% python3 -q
>>> import numpy as np
>>> import numpy.linalg as la
>>> np.set_printoptions(precision=3, suppress=True, linewidth=140)
>>> K = np.load("block15.npy")
>>> K
array([[-3, -2,  9,  2,  1, -2,  1,  4, -4, -2],
       [ 0,  3,  5, -3, -6,  7,  5,  2,  0, -3],
       [ 0,  0,  4,  7, -3,  5, -4, -7, -4, -2],
       [ 0,  0,  0, -7,  6,  5,  9,  0, -3,  9],
       [ 0,  0,  0,  0, -7, -2,  2, -9, -5,  6],
       [ 0,  0,  0,  0,  0,  6,  9,  8, -9,  1],
       [ 0,  0,  0,  0,  0,  0,  3,  3,  2, -3],
       [ 0,  0,  0,  0,  0,  0,  0, -6, -5,  2],
       [ 0,  0,  0,  0,  0,  0,  0,  0, -3,  6],
       [ 0,  0,  0,  0,  0,  0,  0,  0,  0, -8]])
>>> # triangular
>>> def softmax(z):
...     e = np.exp(z - z.max(axis=-1, keepdims=True))
...     return e / e.sum(axis=-1, keepdims=True)
... 
>>> np.round(softmax(K[4]), 3) + 0
array([0.002, 0.002, 0.002, 0.002, 0.   , 0.   , 0.018, 0.   , 0.   , 0.972])
>>> S = K @ K.T / np.sqrt(10)
>>> np.round(softmax(S + np.triu(np.full(S.shape, -np.inf), 1)), 3) + 0
array([[1.   , 0.   , 0.   , 0.   , 0.   , 0.   , 0.   , 0.   , 0.   , 0.   ],
       [0.   , 1.   , 0.   , 0.   , 0.   , 0.   , 0.   , 0.   , 0.   , 0.   ],
       [0.   , 0.   , 1.   , 0.   , 0.   , 0.   , 0.   , 0.   , 0.   , 0.   ],
       [0.   , 0.   , 0.   , 1.   , 0.   , 0.   , 0.   , 0.   , 0.   , 0.   ],
       [0.   , 0.   , 0.   , 0.   , 1.   , 0.   , 0.   , 0.   , 0.   , 0.   ],
       [0.   , 0.   , 0.   , 0.   , 0.   , 1.   , 0.   , 0.   , 0.   , 0.   ],
       [0.001, 0.296, 0.   , 0.   , 0.   , 0.296, 0.406, 0.   , 0.   , 0.   ],
       [0.   , 0.   , 0.   , 0.   , 1.   , 0.   , 0.   , 0.   , 0.   , 0.   ],
       [0.   , 0.   , 0.   , 0.975, 0.022, 0.   , 0.   , 0.   , 0.003, 0.   ],
       [0.   , 0.   , 0.   , 0.   , 0.   , 0.   , 0.   , 0.   , 0.   , 1.   ]])
>>> np.round(softmax(S), 3) + 0
array([[1.   , 0.   , 0.   , 0.   , 0.   , 0.   , 0.   , 0.   , 0.   , 0.   ],
       [0.   , 1.   , 0.   , 0.   , 0.   , 0.   , 0.   , 0.   , 0.   , 0.   ],
       [0.   , 0.   , 1.   , 0.   , 0.   , 0.   , 0.   , 0.   , 0.   , 0.   ],
       [0.   , 0.   , 0.   , 1.   , 0.   , 0.   , 0.   , 0.   , 0.   , 0.   ],
       [0.   , 0.   , 0.   , 0.   , 1.   , 0.   , 0.   , 0.   , 0.   , 0.   ],
       [0.   , 0.   , 0.   , 0.   , 0.   , 1.   , 0.   , 0.   , 0.   , 0.   ],
       [0.001, 0.284, 0.   , 0.   , 0.   , 0.284, 0.389, 0.   , 0.   , 0.043],
       [0.   , 0.   , 0.   , 0.   , 1.   , 0.   , 0.   , 0.   , 0.   , 0.   ],
       [0.   , 0.   , 0.   , 0.975, 0.022, 0.   , 0.   , 0.   , 0.003, 0.   ],
       [0.   , 0.   , 0.   , 0.   , 0.   , 0.   , 0.   , 0.   , 0.   , 1.   ]])
>>> vec = np.array([2, -1, 2, 5, 1, -3, 3, -1, 4, -3])
>>> np.einsum("ij,j->i", K, vec)
array([ 20, -13,  10, -56, -24, -38,  23, -20, -30,  24])
>>> K @ np.eye(10)[6]
array([ 1.,  5., -4.,  9.,  2.,  9.,  3.,  0.,  0.,  0.])
>>> K * vec
array([[ -6,   2,  18,  10,   1,   6,   3,  -4, -16,   6],
       [  0,  -3,  10, -15,  -6, -21,  15,  -2,   0,   9],
       [  0,   0,   8,  35,  -3, -15, -12,   7, -16,   6],
       [  0,   0,   0, -35,   6, -15,  27,   0, -12, -27],
       [  0,   0,   0,   0,  -7,   6,   6,   9, -20, -18],
       [  0,   0,   0,   0,   0, -18,  27,  -8, -36,  -3],
       [  0,   0,   0,   0,   0,   0,   9,  -3,   8,   9],
       [  0,   0,   0,   0,   0,   0,   0,   6, -20,  -6],
       [  0,   0,   0,   0,   0,   0,   0,   0, -12, -18],
       [  0,   0,   0,   0,   0,   0,   0,   0,   0,  24]])
>>> la.norm(K @ vec) <= la.norm(K, 2) * la.norm(vec) + 1e-9
np.True_
>>> K @ np.ones(10)
array([  4.,  10.,  -4.,  19., -15.,  15.,   5.,  -9.,   3.,  -8.])
>>> u, g = K[1], K[9]
>>> u @ u
np.int64(166)
>>> pr = (u @ g) / (u @ u) * u
>>> la.matrix_rank(np.outer(u, g))
np.int64(1)
>>> (g - pr) @ u
np.float64(0.0)
>>> pr
array([ 0.   ,  0.434,  0.723, -0.434, -0.867,  1.012,  0.723,  0.289,  0.   , -0.434])
>>> round(float(la.norm(u + g) ** 2 + la.norm(u - g) ** 2), 3)
460.0
